% ipython --no-banner

In [1]: import numpy as np

In [2]: np.set_printoptions(precision=1, suppress=True, linewidth=120)

In [3]: K = np.load("run9.npy")

In [4]: K
Out[4]: 
array([[ 0, -3,  2],
       [ 0,  0,  2],
       [ 0,  0,  0]])

In [5]: np.linalg.matrix_rank(K, rtol=0.1)
Out[5]: np.int64(2)

In [6]: np.linalg.cond(K) > 100
Out[6]: np.True_

In [7]: rank = np.linalg.matrix_rank(K)

In [8]: rank
Out[8]: np.int64(2)

In [9]: null = np.linalg.svd(K)[2][rank:].T

In [10]: null @ null.T
Out[10]: 
array([[1., 0., 0.],
       [0., 0., 0.],
       [0., 0., 0.]])

In [11]: K @ null
Out[11]: 
array([[0.],
       [0.],
       [0.]])

In [12]: null.shape
Out[12]: (3, 1)

In [13]: null[:, 0] / null[np.abs(null[:, 0]).round(6).argmax(), 0]
Out[13]: array([1., 0., 0.])

In [14]: np.linalg.matrix_rank(K.T @ K), np.linalg.matrix_rank(K @ K.T)
Out[14]: (np.int64(2), np.int64(2))

In [15]: np.allclose(K @ null, 0)
Out[15]: True

In [16]: rng = np.random.default_rng(40)

In [17]: idx = rng.permutation(3)

In [18]: idx
Out[18]: array([1, 0, 2])

In [19]: Y = K[idx][:, idx]

In [20]: np.trace(Y)
Out[20]: np.int64(0)

In [21]: round(np.linalg.det(Y), 1), round(float(np.linalg.det(K[idx])), 1)
Out[21]: (np.float64(0.0), 0.0)

In [22]: np.allclose(Y, K)
Out[22]: False

In [23]: np.sort(np.abs(np.linalg.eigvals(Y)))
Out[23]: array([0., 0., 0.])

In [24]: Y
Out[24]: 
array([[ 0,  0,  2],
       [-3,  0,  2],
       [ 0,  0,  0]])

In [25]: m1 = np.load("x.npy")

In [26]: m1
Out[26]: 
array([[ 0.7,  0. ,  0.7],
       [ 0. ,  1. ,  0. ],
       [-0.7,  0. ,  0.7]])

In [27]: m1[:, 2] @ m1[:, 1]
Out[27]: np.float64(0.0)

In [28]: np.round(m1 @ m1.T, 1) + 0
Out[28]: 
array([[1., 0., 0.],
       [0., 1., 0.],
       [0., 0., 1.]])

In [29]: np.linalg.pinv(m1)
Out[29]: 
array([[ 0.7,  0. , -0.7],
       [ 0. ,  1. ,  0. ],
       [ 0.7,  0. ,  0.7]])

In [30]: np.linalg.norm(m1, axis=0)
Out[30]: array([1., 1., 1.])

In [31]: np.round(m1.T @ m1, 1) + 0
Out[31]: 
array([[1., 0., 0.],
       [0., 1., 0.],
       [0., 0., 1.]])

In [32]: A = np.load("a.npy")

In [33]: A
Out[33]: 
array([[ 4., -1.,  0.,  0.],
       [-1.,  0., -1.,  0.],
       [ 0., -1.,  2., -1.],
       [ 0.,  0., -1.,  4.]])

In [34]: vals, evecs = np.linalg.eigh(A)

In [35]: np.linalg.eigvalsh(A + -2 * np.eye(4))
Out[35]: array([-2.6, -0.1,  2.2,  2.5])

In [36]: np.linalg.eigvalsh(A @ A)
Out[36]: array([ 0.4,  3.7, 17.8, 20.1])

In [37]: np.round(evecs.T @ evecs, 1) + 0
Out[37]: 
array([[1., 0., 0., 0.],
       [0., 1., 0., 0.],
       [0., 0., 1., 0.],
       [0., 0., 0., 1.]])

In [38]: Y = A + rng.integers(-2, 3, (4, 3)) @ rng.integers(-2, 3, (3, 4))

In [39]: Y
Out[39]: 
array([[  9.,   2.,  -1.,  -4.],
       [-11.,   0.,   1.,   4.],
       [ -3.,   4.,   5.,  -5.],
       [ -3.,  -1.,   2.,   4.]])

In [40]: Y - A
Out[40]: 
array([[  5.,   3.,  -1.,  -4.],
       [-10.,   0.,   2.,   4.],
       [ -3.,   5.,   3.,  -4.],
       [ -3.,  -1.,   3.,   0.]])

In [41]: np.abs(Y - A).sum(axis=1)
Out[41]: array([13., 16., 15.,  7.])

In [42]: np.linalg.matrix_rank(Y - A, tol=1e-8)
Out[42]: np.int64(3)

In [43]: np.einsum("ij,ji->", Y, Y)
Out[43]: np.float64(88.0)

In [44]: np.linalg.eigvals(Y)
Out[44]: array([9.8+0.j, 1.7+0.j, 3.2+4.j, 3.2-4.j])

In [45]: np.kron(np.eye(2, dtype=int), Y)
Out[45]: 
array([[  9.,   2.,  -1.,  -4.,   0.,   0.,  -0.,  -0.],
       [-11.,   0.,   1.,   4.,  -0.,   0.,   0.,   0.],
       [ -3.,   4.,   5.,  -5.,  -0.,   0.,   0.,  -0.],
       [ -3.,  -1.,   2.,   4.,  -0.,  -0.,   0.,   0.],
       [  0.,   0.,  -0.,  -0.,   9.,   2.,  -1.,  -4.],
       [ -0.,   0.,   0.,   0., -11.,   0.,   1.,   4.],
       [ -0.,   0.,   0.,  -0.,  -3.,   4.,   5.,  -5.],
       [ -0.,  -0.,   0.,   0.,  -3.,  -1.,   2.,   4.]])

In [46]: np.round(np.linalg.eigvals(Y).sum().real, 1)
Out[46]: np.float64(18.0)
